% ipython --no-banner

In [1]: import numpy as np

In [2]: from numpy import linalg as LA

In [3]: np.set_printoptions(precision=3, suppress=True, linewidth=120, sign=" ")

In [4]: F = np.tril(np.array([[7, 7, 8, 7, 1],
   ...:     [3, 4, 3, 6, 4],
   ...:     [9, 3, 0, 4, 6],
   ...:     [9, 1, 0, 3, 5],
   ...:     [5, 1, 0, 6, 1]]), -1) + np.eye(5, dtype=int)

In [5]: F
Out[5]: 
array([[ 1,  0,  0,  0,  0],
       [ 3,  1,  0,  0,  0],
       [ 9,  3,  1,  0,  0],
       [ 9,  1,  0,  1,  0],
       [ 5,  1,  0,  6,  1]])

In [6]: rng = np.random.default_rng(179)

In [7]: idx = rng.permutation(5)

In [8]: idx
Out[8]: array([ 3,  4,  1,  2,  0])

In [9]: Y = F[idx][:, idx]

In [10]: np.diag(Y)
Out[10]: array([ 1,  1,  1,  1,  1])

In [11]: vals, vecs = LA.eig(F)

In [12]: np.prod(vals)
Out[12]: np.float64(1.0)

In [13]: np.sort(LA.eigvals(F.T))
Out[13]: array([ 1.,  1.,  1.,  1.,  1.])

In [14]: np.sort(LA.eigvals(F @ F))
Out[14]: array([ 1.,  1.,  1.,  1.,  1.])

In [15]: F @ F
Out[15]: 
array([[  1,   0,   0,   0,   0],
       [  6,   1,   0,   0,   0],
       [ 27,   6,   1,   0,   0],
       [ 21,   2,   0,   1,   0],
       [ 67,   8,   0,  12,   1]])

In [16]: LA.matrix_rank(F - F[0, 0] * np.eye(5))
Out[16]: np.int64(3)

In [17]: [int(LA.matrix_rank(LA.matrix_power(F, p))) for p in range(1, 6)]
Out[17]: [5, 5, 5, 5, 5]

In [18]: q, vecs = LA.qr(F[:, :3])[0], LA.qr(F[:, 3:])[0]

In [19]: s = LA.svd(q.T @ vecs, compute_uv=False)

In [20]: round(float(LA.norm(q @ q.T - vecs @ vecs.T, 2)), 3)
Out[20]: 1.0

In [21]: M = np.load("mat.npy")

In [22]: M
Out[22]: 
array([[ 0.056, -0.019, -0.084,  0.112, -0.037,  0.178],
       [-0.019,  0.006,  0.028, -0.037,  0.012, -0.059],
       [-0.084,  0.028,  0.126, -0.168,  0.056, -0.266],
       [ 0.112, -0.037, -0.168,  0.224, -0.075,  0.355],
       [-0.037,  0.012,  0.056, -0.075,  0.025, -0.118],
       [ 0.178, -0.059, -0.266,  0.355, -0.118,  0.562]])

In [23]: vals, vecs = LA.eigh(M)

In [24]: vec = np.array([-9, 8, -8, -6, -7, 5])

In [25]: vecs * np.maximum(vals, 0) @ vecs.T
Out[25]: 
array([[ 0.056, -0.019, -0.084,  0.112, -0.037,  0.178],
       [-0.019,  0.006,  0.028, -0.037,  0.012, -0.059],
       [-0.084,  0.028,  0.126, -0.168,  0.056, -0.266],
       [ 0.112, -0.037, -0.168,  0.224, -0.075,  0.355],
       [-0.037,  0.012,  0.056, -0.075,  0.025, -0.118],
       [ 0.178, -0.059, -0.266,  0.355, -0.118,  0.562]])

In [26]: vecs * np.abs(vals) @ vecs.T
Out[26]: 
array([[ 0.056, -0.019, -0.084,  0.112, -0.037,  0.178],
       [-0.019,  0.006,  0.028, -0.037,  0.012, -0.059],
       [-0.084,  0.028,  0.126, -0.168,  0.056, -0.266],
       [ 0.112, -0.037, -0.168,  0.224, -0.075,  0.355],
       [-0.037,  0.012,  0.056, -0.075,  0.025, -0.118],
       [ 0.178, -0.059, -0.266,  0.355, -0.118,  0.562]])

In [27]: np.round(vec @ M @ vec, 3)
Out[27]: np.float64(4.375)

In [28]: (np.sign(vecs[:, -1].round(6)) == np.sign(vecs[0, -1].round(6))).astype(int)
Out[28]: array([ 1,  0,  0,  1,  0,  1])

In [29]: np.round(LA.eigvalsh(M[1:, 1:]), 3) + 0
Out[29]: array([ 0.   ,  0.   ,  0.   ,  0.   ,  0.944])

In [30]: round(vec @ M @ vec / (vec @ vec), 3), np.round(vals[0], 3), round(vals[-1], 3)
Out[30]: (np.float64(0.014), np.float64(-0.0), np.float64(1.0))
